>>> import numpy as np
>>> import numpy.linalg as la
>>> np.set_printoptions(precision=2, suppress=True, linewidth=160, floatmode="fixed")
>>> rd = lambda a: np.round(a, 2) + 0
>>> mat = np.loadtxt("run1.csv", delimiter=",")
>>> rd(mat)
array([[-2.99,  3.96,  0.62],
       [-3.25,  3.40, -1.70],
       [ 3.13, -3.90,  0.02],
       [ 2.94, -2.44,  3.23],
       [-2.26,  1.17, -4.30],
       [-2.88,  3.97,  0.97],
       [-3.24,  3.36, -1.78],
       [ 3.18, -3.85,  0.30],
       [ 0.11,  1.66,  4.71],
       [-2.00,  0.77, -4.52],
       [-3.25,  3.60, -1.21],
       [ 3.19, -3.83,  0.41],
       [ 2.55, -3.89, -1.85],
       [-3.01,  3.96,  0.51],
       [ 3.21, -3.22,  2.08],
       [ 2.84, -3.97, -1.10],
       [ 2.20, -3.71, -2.53],
       [ 2.23, -3.73, -2.47],
       [ 2.39, -1.39,  4.16],
       [-2.89,  2.33, -3.35]])
>>> # rows and columns are dependent
>>> left, sigma, Vh = la.svd(mat)
>>> evecs = Vh[:(sigma > 1e-8).sum()]
>>> rng = np.random.default_rng(36)
>>> vec = mat[15] + 5 * mat[2] + rng.integers(2) * np.eye(3)[1]
>>> rd(vec)
array([ 18.49, -23.46,  -1.02])
>>> np.allclose(evecs.T @ evecs @ vec, vec)
True
>>> rd(np.diag(evecs.T @ evecs))
array([0.42, 0.63, 0.95])
>>> rd(la.norm(vec - evecs.T @ evecs @ vec))
np.float64(0.0)
>>> rd(evecs.T @ evecs)
array([[ 0.42, -0.46,  0.18],
       [-0.46,  0.63,  0.14],
       [ 0.18,  0.14,  0.95]])
>>> r0 = np.array([-1, -1])
>>> rd(np.polyval(r0, mat[13]))
array([ 2.01, -4.96, -1.51])
